% python3 -q
>>> import numpy as np
>>> from numpy import linalg as LA
>>> np.set_printoptions(precision=3, suppress=True, linewidth=120)
>>> tidy = lambda a: np.round(a, 3) + 0
>>> out = np.array([[-2, -2, 8], [8, 9, 1], [2, -5, 8]])
>>> m1 = np.block([[np.zeros((3, 3)), out], [out.T, np.zeros((3, 3))]])
>>> m1
array([[ 0.,  0.,  0., -2., -2.,  8.],
       [ 0.,  0.,  0.,  8.,  9.,  1.],
       [ 0.,  0.,  0.,  2., -5.,  8.],
       [-2.,  8.,  2.,  0.,  0.,  0.],
       [-2.,  9., -5.,  0.,  0.,  0.],
       [ 8.,  1.,  8.,  0.,  0.,  0.]])
>>> vals, vecs = LA.eigh(m1)
>>> x = np.array([7, 1, 0, 4, 1, 0])
>>> tidy(x @ m1 @ x / (x @ x)), tidy(vals[0]), tidy(vals[-1])
(np.float64(-0.866), np.float64(-13.521), np.float64(13.521))
>>> (np.sign(vecs[:, -1].round(6)) == np.sign(vecs[0, -1].round(6))).astype(int)
array([1, 0, 1, 0, 0, 1])
>>> print(tidy(vecs * np.abs(vals) @ vecs.T))
[[ 7.159 -1.18   4.399  0.     0.     0.   ]
 [-1.18  12.001 -0.769  0.     0.     0.   ]
 [ 4.399 -0.769  8.547  0.     0.     0.   ]
 [ 0.     0.     0.     7.358  4.108  0.996]
 [ 0.     0.     0.     4.108  9.318 -2.511]
 [ 0.     0.     0.     0.996 -2.511 11.032]]
>>> tidy(LA.eigvalsh(m1[1:, 1:]))
array([-12.382,  -9.257,   0.   ,   9.257,  12.382])
>>> out = LA.inv(m1)
>>> print((np.abs(out) > 1e-9).astype(int))
[[0 0 0 1 1 1]
 [0 0 0 1 1 1]
 [0 0 0 1 1 1]
 [1 1 1 0 0 0]
 [1 1 1 0 0 0]
 [1 1 1 0 0 0]]
>>> tidy(LA.det(m1) * LA.det(out))
np.float64(1.0)
>>> print(tidy(out))
[[ 0.     0.     0.    -0.156  0.126  0.117]
 [ 0.     0.     0.     0.049  0.065  0.028]
 [ 0.     0.     0.     0.15  -0.134  0.004]
 [-0.156  0.049  0.15   0.     0.     0.   ]
 [ 0.126  0.065 -0.134  0.     0.     0.   ]
 [ 0.117  0.028  0.004  0.     0.     0.   ]]
>>> tidy(LA.cond(m1))
np.float64(3.999)
>>> np.allclose(out, m1.T)
False
>>> tidy(LA.inv(out))
array([[ 0.,  0.,  0., -2., -2.,  8.],
       [ 0.,  0.,  0.,  8.,  9.,  1.],
       [ 0.,  0.,  0.,  2., -5.,  8.],
       [-2.,  8.,  2.,  0.,  0.,  0.],
       [-2.,  9., -5.,  0.,  0.,  0.],
       [ 8.,  1.,  8.,  0.,  0.,  0.]])
>>> U, s = LA.svd(m1)
Traceback (most recent call last):
  File "<python-input-20>", line 1, in <module>
    U, s = LA.svd(m1)
    ^^^^
ValueError: too many values to unpack (expected 2)
>>> U, s, vt = LA.svd(m1, full_matrices=False)
>>> tidy(s / s[0])
array([1.   , 1.   , 0.799, 0.799, 0.25 , 0.25 ])
>>> (s > 1e-8).sum()
np.int64(6)
>>> print(tidy(np.sqrt((s ** 2).sum())), tidy(LA.norm(m1)))
24.94 24.94
>>> np.allclose(U * s @ vt, m1)
True
>>> A = np.load("dump.npy")
>>> print(A)
[[  4  16  -8  -2  -8   4]
 [ -6   2  16   3  -1  -8]
 [ 10  -4 -10  -5   2   5]
 [  6  24 -12   2   8  -4]
 [ -9   3  24  -3   1   8]
 [ 15  -6 -15   5  -2  -5]]
>>> print((A + A.T) / 2)
[[  4.    5.    1.    2.   -8.5   9.5]
 [  5.    2.    6.   13.5   1.   -7. ]
 [  1.    6.  -10.   -8.5  13.   -5. ]
 [  2.   13.5  -8.5   2.    2.5   0.5]
 [ -8.5   1.   13.    2.5   1.    3. ]
 [  9.5  -7.   -5.    0.5   3.   -5. ]]
>>> tidy(np.sort(np.abs(LA.eigvals(A))))
array([ 7.503,  7.503, 18.024, 18.024, 18.024, 18.024])
>>> (A - A.T) / 2
array([[  0. ,  11. ,  -9. ,  -4. ,   0.5,  -5.5],
       [-11. ,   0. ,  10. , -10.5,  -2. ,  -1. ],
       [  9. , -10. ,   0. ,   3.5, -11. ,  10. ],
       [  4. ,  10.5,  -3.5,   0. ,   5.5,  -4.5],
       [ -0.5,   2. ,  11. ,  -5.5,   0. ,   5. ],
       [  5.5,   1. , -10. ,   4.5,  -5. ,   0. ]])
>>> np.allclose(A, A.T)
False
>>> A @ A
array([[ -40,   32,   76,  120,  -96, -228],
       [  31,  -39,  -20,  -93,  117,   60],
       [  -9,   48,  -11,   27, -144,   33],
       [-360,  288,  684,   80,  -64, -152],
       [ 279, -351, -180,  -62,   78,   40],
       [ -81,  432,  -99,   18,  -96,   22]])
>>> np.allclose(A @ A.T, A.T @ A)
False
